% python3 -q
>>> import numpy as np
>>> np.set_printoptions(suppress=True, linewidth=140)
>>> arr = np.load("w.npy")
>>> arr
array([[-39, -43, -52,  55, -16],
       [-58,  -6, -63,  20, -38],
       [-36, -32, -51,  66,   2],
       [-40, -40, -36,   8, -40],
       [-57, -33, -74,  59, -28],
       [-31, -49, -36,  40, -16]])
>>> # rank 4
>>> r = np.linalg.matrix_rank(arr)
>>> r
np.int64(4)
>>> N = np.linalg.svd(arr)[2][r:].T
>>> np.linalg.matrix_rank(arr.T @ arr), np.linalg.matrix_rank(arr @ arr.T)
(np.int64(4), np.int64(4))
>>> np.round(N[:, 0] / N[np.abs(N[:, 0]).round(6).argmax(), 0], 2)
array([-0.52,  0.32,  1.  ,  0.66, -0.57])
>>> np.allclose(arr @ N, 0)
True
>>> N.shape
(5, 1)
>>> [int(np.linalg.matrix_rank(np.delete(arr, i, axis=0))) for i in range(6)]
[4, 4, 4, 4, 4, 4]
>>> np.round(arr @ np.linalg.pinv(arr) @ arr, 2)
array([[-39., -43., -52.,  55., -16.],
       [-58.,  -6., -63.,  20., -38.],
       [-36., -32., -51.,  66.,   2.],
       [-40., -40., -36.,   8., -40.],
       [-57., -33., -74.,  59., -28.],
       [-31., -49., -36.,  40., -16.]])
>>> np.allclose(arr[:-1].T @ np.linalg.lstsq(arr[:-1].T, arr[-1])[0], arr[-1])
True
>>> data = np.loadtxt("layer6.csv", delimiter=",")
>>> data.round(2)
array([[0.11, 0.21, 0.24, 0.24, 0.21],
       [0.12, 0.38, 0.19, 0.15, 0.15],
       [0.25, 0.12, 0.38, 0.  , 0.25],
       [0.26, 0.11, 0.3 , 0.26, 0.07],
       [0.12, 0.  , 0.62, 0.12, 0.12]])
>>> u = np.array([1, 1, 1, 0, 0])
>>> B = data + np.outer(u, np.eye(5)[4])
>>> B.round(2)
array([[0.11, 0.21, 0.24, 0.24, 1.21],
       [0.12, 0.38, 0.19, 0.15, 1.15],
       [0.25, 0.12, 0.38, 0.  , 1.25],
       [0.26, 0.11, 0.3 , 0.26, 0.07],
       [0.12, 0.  , 0.62, 0.12, 0.12]])
>>> round(np.linalg.det(B) / np.linalg.det(data), 2), np.round(1 + np.linalg.solve(data, u)[4], 2)
(np.float64(6.22), np.float64(6.22))
>>> np.linalg.matrix_rank(B - data)
np.int64(1)
>>> O = data.astype(float).copy()
>>> for j in range(5):
...     O[:, j] -= O[:, :j] @ (O[:, :j].T @ O[:, j])
...     O[:, j] /= np.linalg.norm(O[:, j])
... 
>>> np.round(O.T @ data, 2) + 0
array([[ 0.41,  0.31,  0.72,  0.3 ,  0.33],
       [ 0.  ,  0.35, -0.05,  0.12,  0.11],
       [ 0.  ,  0.  ,  0.44,  0.06,  0.09],
       [ 0.  ,  0.  ,  0.  ,  0.22, -0.06],
       [ 0.  ,  0.  ,  0.  ,  0.  ,  0.13]])
>>> np.round(O.T @ O, 2) + 0
array([[1., 0., 0., 0., 0.],
       [0., 1., 0., 0., 0.],
       [0., 0., 1., 0., 0.],
       [0., 0., 0., 1., 0.],
       [0., 0., 0., 0., 1.]])
>>> np.round(np.sort(np.abs(np.linalg.eigvals(data)))[::-1], 2)
array([1.  , 0.31, 0.19, 0.17, 0.17])
>>> np.round(np.linalg.matrix_power(data, 2), 2)
array([[0.18, 0.16, 0.36, 0.15, 0.16],
       [0.16, 0.21, 0.32, 0.15, 0.16],
       [0.17, 0.15, 0.38, 0.11, 0.2 ],
       [0.19, 0.16, 0.32, 0.15, 0.17],
       [0.22, 0.12, 0.38, 0.08, 0.21]])
>>> np.round(data.sum(axis=1), 2)
array([1., 1., 1., 1., 1.])
>>> p = np.eye(5)[1]
>>> for _ in range(6):
...     p = p @ data
...     print(p.round(2))
... 
[0.12 0.38 0.19 0.15 0.15]
[0.16 0.21 0.32 0.15 0.16]
[0.18 0.17 0.34 0.13 0.18]
[0.18 0.16 0.35 0.12 0.18]
[0.18 0.16 0.36 0.12 0.18]
[0.18 0.16 0.36 0.12 0.18]
>>> O, evecs = np.linalg.qr(data[:, :3])[0], np.linalg.qr(data[:, 3:])[0]
>>> sv = np.linalg.svd(O.T @ evecs, compute_uv=False)
>>> np.round(np.degrees(np.arccos(sv.clip(0, 1))), 2)
array([14.54, 84.79])
>>> X = np.load("mat.npy")
>>> X
array([[ -1. ,  -1.6,   1.1,  -1.2],
       [  1.5,  -0.2,   2. ,  -0.6],
       [ -1.1,   0.8,  -1. ,  -0.6],
       [ -0.4,   0.7,   0.1,   0. ],
       [  0. ,   0.4,   1.3,  -0.6],
       [  0.8,  -0.5,   0.5,   0.1],
       [  1. ,  -0.5,   1.5,  -0.5],
       [  1.1,   0.2,   0.9,  -0.7],
       [ 15. ,  10. , -24. ,  14. ],
       [  0.2,  -0.2,  -0.9,   0.3]])
>>> # row 8 is much longer than the rest
>>> cen = (X - X.mean(axis=0)) / X.std(axis=0)
>>> np.round(cen.std(axis=0), 2)
array([1., 1., 1., 1.])
>>> coef = np.linalg.lstsq(np.delete(cen, 3, axis=1), cen[:, 3])[0]
>>> coef.round(2)
array([ 0.34,  0.01, -0.65])
>>> round(float(1 - np.var(cen[:, 3] - np.delete(cen, 3, axis=1) @ coef)), 2)
1.0
>>> D = np.linalg.norm(X[:, None] - X[None], axis=-1)
>>> (D + 1e9 * np.eye(10)).round(6).argmin(axis=1)
array([4, 6, 3, 4, 7, 7, 1, 6, 9, 3])
>>> np.round(np.linalg.norm(X - X.mean(axis=0), axis=1), 2)
array([ 5.22,  4.33,  3.35,  3.06,  3.97,  3.03,  4.  ,  3.38, 30.3 ,  2.22])
>>> D[2].round(2)
array([ 3.25,  4.09,  0.  ,  1.44,  2.58,  2.84,  3.52,  2.97, 32.95,  1.87])
>>> D[:5, :5].round(2)
array([[0.  , 3.06, 3.25, 2.84, 2.32],
       [3.06, 0.  , 4.09, 2.9 , 1.76],
       [3.25, 4.09, 0.  , 1.44, 2.58],
       [2.84, 2.9 , 1.44, 0.  , 1.43],
       [2.32, 1.76, 2.58, 1.43, 0.  ]])
>>> D.shape
(10, 10)
>>> C2 = np.cov(X, rowvar=False)
>>> round(np.corrcoef(X[:, 0], X[:, 3])[0, 1], 2)
np.float64(0.98)
>>> np.median(X, axis=0)
array([ 0.5 ,  0.  ,  0.7 , -0.55])
>>> C2.shape
(4, 4)
>>> np.argwhere(np.triu(np.abs(np.corrcoef(X.T)) > 0.8, 1))
array([[0, 1],
       [0, 2],
       [0, 3],
       [1, 2],
       [1, 3],
       [2, 3]])
>>> np.round(np.corrcoef(X.T), 2)
array([[ 1.  ,  0.96, -0.96,  0.98],
       [ 0.96,  1.  , -0.98,  0.98],
       [-0.96, -0.98,  1.  , -0.99],
       [ 0.98,  0.98, -0.99,  1.  ]])
>>> np.round(np.polyfit(X[:, 0], X[:, 3], 1), 2)
array([ 0.95, -0.6 ])
